% ipython --no-banner

In [1]: import numpy as np

In [2]: np.set_printoptions(precision=1, suppress=True, linewidth=160, legacy="1.25")

In [3]: arr = np.load("dump.npy")

In [4]: arr
Out[4]: 
array([[  9,  -8,   2, -10,  10,  -3,   8,   3,  -3],
       [ -8,   9,  -1,  10,  -8,  -1,  -9,  -3,  -1],
       [  2,  -1,   1,  -2,   2,  -3,   1,   3,  -1],
       [-10,  10,  -2,  12, -10,   2, -10,  -6,   0],
       [ 10,  -8,   2, -10,  13,  -3,   8,  -3,  -8],
       [ -3,  -1,  -3,   2,  -3,  11,   1,  -9,   4],
       [  8,  -9,   1, -10,   8,   1,   9,   3,   1],
       [  3,  -3,   3,  -6,  -3,  -9,   3,  27,  12],
       [ -3,  -1,  -1,   0,  -8,   4,   1,  12,  14]])

In [5]: r0 = np.array([9, 6, 5])

In [6]: np.correlate(arr[8], arr[4], "full")
Out[6]: array([  24,   17,  -13,    4,   20,   12,  -93,  -11, -280,  181,   23,  176,  -48,  -84,  -58,    8,  140])

In [7]: np.polyval(r0, arr[8])
Out[7]: array([  68,    8,    8,    5,  533,  173,   20, 1373, 1853])

In [8]: vals, V = np.linalg.eigh(arr)

In [9]: print(np.round(V @ np.diag(vals) @ V.T, 1) + 0)
[[  9.  -8.   2. -10.  10.  -3.   8.   3.  -3.]
 [ -8.   9.  -1.  10.  -8.  -1.  -9.  -3.  -1.]
 [  2.  -1.   1.  -2.   2.  -3.   1.   3.  -1.]
 [-10.  10.  -2.  12. -10.   2. -10.  -6.   0.]
 [ 10.  -8.   2. -10.  13.  -3.   8.  -3.  -8.]
 [ -3.  -1.  -3.   2.  -3.  11.   1.  -9.   4.]
 [  8.  -9.   1. -10.   8.   1.   9.   3.   1.]
 [  3.  -3.   3.  -6.  -3.  -9.   3.  27.  12.]
 [ -3.  -1.  -1.   0.  -8.   4.   1.  12.  14.]]

In [10]: np.round(V.T @ V, 1) + 0
Out[10]: 
array([[1., 0., 0., 0., 0., 0., 0., 0., 0.],
       [0., 1., 0., 0., 0., 0., 0., 0., 0.],
       [0., 0., 1., 0., 0., 0., 0., 0., 0.],
       [0., 0., 0., 1., 0., 0., 0., 0., 0.],
       [0., 0., 0., 0., 1., 0., 0., 0., 0.],
       [0., 0., 0., 0., 0., 1., 0., 0., 0.],
       [0., 0., 0., 0., 0., 0., 1., 0., 0.],
       [0., 0., 0., 0., 0., 0., 0., 1., 0.],
       [0., 0., 0., 0., 0., 0., 0., 0., 1.]])

In [11]: print(np.unique(vals.round(6) + 0, return_counts=True)[1])
[6 1 1 1]

In [12]: (vals > 1e-8).sum(), (vals < -1e-8).sum()
Out[12]: (3, 0)

In [13]: vals.round(1) + 0
Out[13]: array([ 0. ,  0. ,  0. ,  0. ,  0. ,  0. , 18.4, 36.9, 49.6])

In [14]: round(vals.sum(), 1), np.trace(arr)
Out[14]: (105.0, 105)

In [15]: np.round(np.linalg.eigvalsh(arr @ arr), 1) + 0
Out[15]: array([   0. ,    0. ,    0. ,    0. ,    0. ,    0. ,  339.7, 1365.2, 2462. ])

In [16]: np.round(np.linalg.svd(arr, compute_uv=False), 1) + 0
Out[16]: array([49.6, 36.9, 18.4,  0. ,  0. ,  0. ,  0. ,  0. ,  0. ])

In [17]: E = np.loadtxt("sample13.csv", delimiter=",")

In [18]: E
Out[18]: 
array([[ 11.,  -5.,   6.,   1., -11.,   2.,  -2.,  -6.,   2.,  -1.],
       [ -5.,  13.,  -6.,  -8.,   5.,  10.,  -6.,   2.,   8.,  -2.],
       [  6.,  -6.,   9.,  -1.,  -6.,  -2.,  -2.,  -2.,   1.,  -4.],
       [  1.,  -8.,  -1.,  14.,  -1., -10.,   0.,   0., -13.,   7.],
       [-11.,   5.,  -6.,  -1.,  11.,  -2.,   2.,   6.,  -2.,   1.],
       [  2.,  10.,  -2., -10.,  -2.,  13.,  -6.,  -3.,  11.,  -3.],
       [ -2.,  -6.,  -2.,   0.,   2.,  -6.,  20.,   2.,   0.,   0.],
       [ -6.,   2.,  -2.,   0.,   6.,  -3.,   2.,   5.,  -1.,  -1.],
       [  2.,   8.,   1., -13.,  -2.,  11.,   0.,  -1.,  14.,  -7.],
       [ -1.,  -2.,  -4.,   7.,   1.,  -3.,   0.,  -1.,  -7.,   6.]])

In [19]: vals, V = np.linalg.eigh(E)

In [20]: x = np.array([1, 0, -1, 2, 2, 0, 1, 1, -1, 1])

In [21]: np.round(x @ E @ x / (x @ x), 1), round(float(vals[0]), 1), round(vals[-1], 1)
Out[21]: (19.4, -0.0, 47.3)

In [22]: print(np.round(V * np.abs(vals) @ V.T, 1) + 0)
[[ 11.  -5.   6.   1. -11.   2.  -2.  -6.   2.  -1.]
 [ -5.  13.  -6.  -8.   5.  10.  -6.   2.   8.  -2.]
 [  6.  -6.   9.  -1.  -6.  -2.  -2.  -2.   1.  -4.]
 [  1.  -8.  -1.  14.  -1. -10.   0.   0. -13.   7.]
 [-11.   5.  -6.  -1.  11.  -2.   2.   6.  -2.   1.]
 [  2.  10.  -2. -10.  -2.  13.  -6.  -3.  11.  -3.]
 [ -2.  -6.  -2.   0.   2.  -6.  20.   2.   0.   0.]
 [ -6.   2.  -2.   0.   6.  -3.   2.   5.  -1.  -1.]
 [  2.   8.   1. -13.  -2.  11.   0.  -1.  14.  -7.]
 [ -1.  -2.  -4.   7.   1.  -3.   0.  -1.  -7.   6.]]

In [23]: x @ E @ x
Out[23]: 271.0
